% ipython --no-banner

In [1]: import numpy as np

In [2]: np.set_printoptions(suppress=True, linewidth=140)

In [3]: rnd = lambda a: np.round(a, 2) + 0

In [4]: K = np.array([[1.0, 0.7, 0.49, 0.34],
   ...:     [0.7, 1.0, 0.7, 0.49],
   ...:     [0.49, 0.7, 1.0, 0.7],
   ...:     [0.34, 0.49, 0.7, 1.0]])

In [5]: # symmetric, so the eigenvalues are real

In [6]: f = np.array([-1, 0, 1, 0])

In [7]: M2 = K + np.outer(f, np.eye(4)[3])

In [8]: np.linalg.matrix_rank(np.linalg.inv(M2) - np.linalg.inv(K), tol=1e-8)
Out[8]: np.int64(1)

In [9]: rnd(np.linalg.det(M2) / np.linalg.det(K)), rnd(1 + np.linalg.solve(K, f)[3])
Out[9]: (np.float64(-0.38), np.float64(-0.38))

In [10]: left, sig, VT = np.linalg.svd(K, full_matrices=False)

In [11]: (sig > 1e-8).sum()
Out[11]: np.int64(4)

In [12]: np.allclose(left * sig @ VT, K)
Out[12]: True

In [13]: left.shape, sig.shape, VT.shape
Out[13]: ((4, 4), (4,), (4, 4))

In [14]: rnd(VT @ VT.T)
Out[14]: 
array([[1., 0., 0., 0.],
       [0., 1., 0., 0.],
       [0., 0., 1., 0.],
       [0., 0., 0., 1.]])

In [15]: x = np.ones(4)

In [16]: for _ in range(5):
    ...:     x = K @ x
    ...:     x /= np.linalg.norm(x)
    ...:     print(round(x @ K @ x, 2))
    ...: 
2.72
2.72
2.72
2.72
2.72

In [17]: rnd(x)
Out[17]: array([0.46, 0.54, 0.54, 0.46])

In [18]: rnd(np.linalg.eigvalsh(K)[-1])
Out[18]: np.float64(2.72)

In [19]: evals, vecs = np.linalg.eigh(K)

In [20]: x = np.array([3, 3, 4, 0])

In [21]: rnd(x @ K @ x / (x @ x)), rnd(evals[0]), rnd(evals[-1])
Out[21]: (np.float64(2.21), np.float64(0.2), np.float64(2.72))

In [22]: rnd(np.abs(K).sum(axis=1).max()), rnd(np.abs(evals).max())
Out[22]: (np.float64(2.89), np.float64(2.72))

In [23]: rnd(vecs * np.abs(evals) @ vecs.T)
Out[23]: 
array([[1.  , 0.7 , 0.49, 0.34],
       [0.7 , 1.  , 0.7 , 0.49],
       [0.49, 0.7 , 1.  , 0.7 ],
       [0.34, 0.49, 0.7 , 1.  ]])

In [24]: rnd(vecs * np.sqrt(evals) @ vecs.T)
Out[24]: 
array([[0.91, 0.35, 0.19, 0.11],
       [0.35, 0.86, 0.33, 0.19],
       [0.19, 0.33, 0.86, 0.35],
       [0.11, 0.19, 0.35, 0.91]])

In [25]: x @ K @ x
Out[25]: np.float64(75.16)

In [26]: J = np.loadtxt("a.csv", delimiter=",")

In [27]: rnd(J)
Out[27]: 
array([[ 1.  ,  0.  ,  0.  ,  0.  ,  0.  ,  0.  ,  0.  ],
       [ 0.  ,  0.87,  0.5 ,  0.  ,  0.  ,  0.  ,  0.  ],
       [ 0.  , -0.5 ,  0.87,  0.  ,  0.  ,  0.  ,  0.  ],
       [ 0.  ,  0.  ,  0.  ,  1.  ,  0.  ,  0.  ,  0.  ],
       [ 0.  ,  0.  ,  0.  ,  0.  ,  1.  ,  0.  ,  0.  ],
       [ 0.  ,  0.  ,  0.  ,  0.  ,  0.  ,  1.  ,  0.  ],
       [ 0.  ,  0.  ,  0.  ,  0.  ,  0.  ,  0.  ,  1.  ]])

In [28]: x = np.array([0, 2, 2, 0, 1, 2, 0])

In [29]: y = J @ x

In [30]: beta, lr = np.zeros(7), 1 / np.linalg.norm(J, 2) ** 2

In [31]: for i in range(3):
    ...:     beta -= lr * J.T @ (J @ beta - y)
    ...:     if i % 1 == 0: print(i, round(np.linalg.norm(J @ beta - y), 2))
    ...: 
0 0.0
1 0.0
2 0.0

In [32]: rnd(np.linalg.cond(J))
Out[32]: np.float64(1.0)

In [33]: Z = np.array([[-2, 0, 1, 3, 0, 2], [0, -4, -3, -4, 5, 3]])

In [34]: data = np.repeat(Z, 31 // 2, axis=0)

In [35]: rng = np.random.default_rng(341)

In [36]: data = data + 0.1 * rng.normal(size=data.shape)

In [37]: rnd(data)
Out[37]: 
array([[-1.84, -0.12,  0.89,  2.99,  0.12,  2.06],
       [-1.83,  0.07,  1.06,  2.94,  0.21,  2.09],
       [-2.  ,  0.18,  0.74,  3.15,  0.05,  2.  ],
       [-2.02,  0.12,  0.79,  2.89, -0.04,  1.99],
       [-2.  , -0.05,  0.94,  3.  ,  0.21,  2.17],
       [-1.97,  0.19,  0.95,  2.93, -0.09,  2.1 ],
       [-2.04, -0.15,  0.93,  2.92, -0.01,  1.89],
       [-2.01,  0.13,  0.81,  3.07,  0.04,  1.91],
       [-1.84,  0.02,  0.95,  2.97,  0.04,  2.  ],
       [-1.98, -0.02,  0.95,  3.02,  0.23,  2.04],
       [-2.14,  0.12,  1.13,  2.89, -0.08,  1.92],
       [-2.17,  0.  ,  1.06,  3.  ,  0.06,  1.96],
       [-2.17, -0.13,  1.16,  3.09, -0.1 ,  1.96],
       [-2.06, -0.19,  0.78,  2.98,  0.02,  2.15],
       [-2.2 ,  0.06,  1.06,  2.92, -0.01,  2.2 ],
       [-0.09, -4.01, -3.06, -4.05,  4.91,  2.98],
       [-0.1 , -4.03, -2.97, -4.07,  4.88,  3.09],
       [ 0.02, -3.91, -2.84, -3.84,  4.93,  3.16],
       [-0.2 , -3.87, -2.88, -4.03,  5.03,  3.1 ],
       [ 0.13, -3.85, -3.05, -3.67,  4.84,  2.97],
       [ 0.08, -4.1 , -2.99, -3.96,  4.89,  2.93],
       [ 0.08, -4.08, -2.91, -4.15,  5.03,  3.01],
       [-0.02, -3.95, -3.01, -3.95,  5.07,  2.79],
       [ 0.02, -3.96, -3.  , -3.97,  4.91,  3.02],
       [-0.06, -3.91, -2.99, -3.91,  4.98,  3.12],
       [ 0.27, -3.88, -3.14, -4.03,  4.89,  3.11],
       [ 0.01, -4.12, -3.01, -4.04,  4.98,  3.06],
       [-0.11, -3.97, -2.97, -4.01,  5.06,  3.01],
       [-0.07, -3.99, -3.01, -3.99,  5.05,  2.85],
       [-0.03, -4.01, -2.97, -4.17,  4.93,  3.01]])

In [38]: cen = data - data.mean(axis=0)

In [39]: vecs = np.linalg.svd(cen)[2][:2]

In [40]: M2 = cen - cen @ vecs.T @ vecs

In [41]: rnd(np.cov(cen @ vecs.T, rowvar=False))
Out[41]: 
array([[28.26,  0.  ],
       [ 0.  ,  0.02]])

In [42]: rnd((cen @ vecs.T).std(axis=0))
Out[42]: array([5.23, 0.13])

In [43]: rnd(np.linalg.norm(M2) / np.linalg.norm(cen))
Out[43]: np.float64(0.03)

In [44]: rnd(M2.std(axis=0))
Out[44]: array([0.06, 0.08, 0.06, 0.06, 0.08, 0.09])

In [45]: np.linalg.norm(M2, axis=1).round(6).argmax()
Out[45]: np.int64(1)
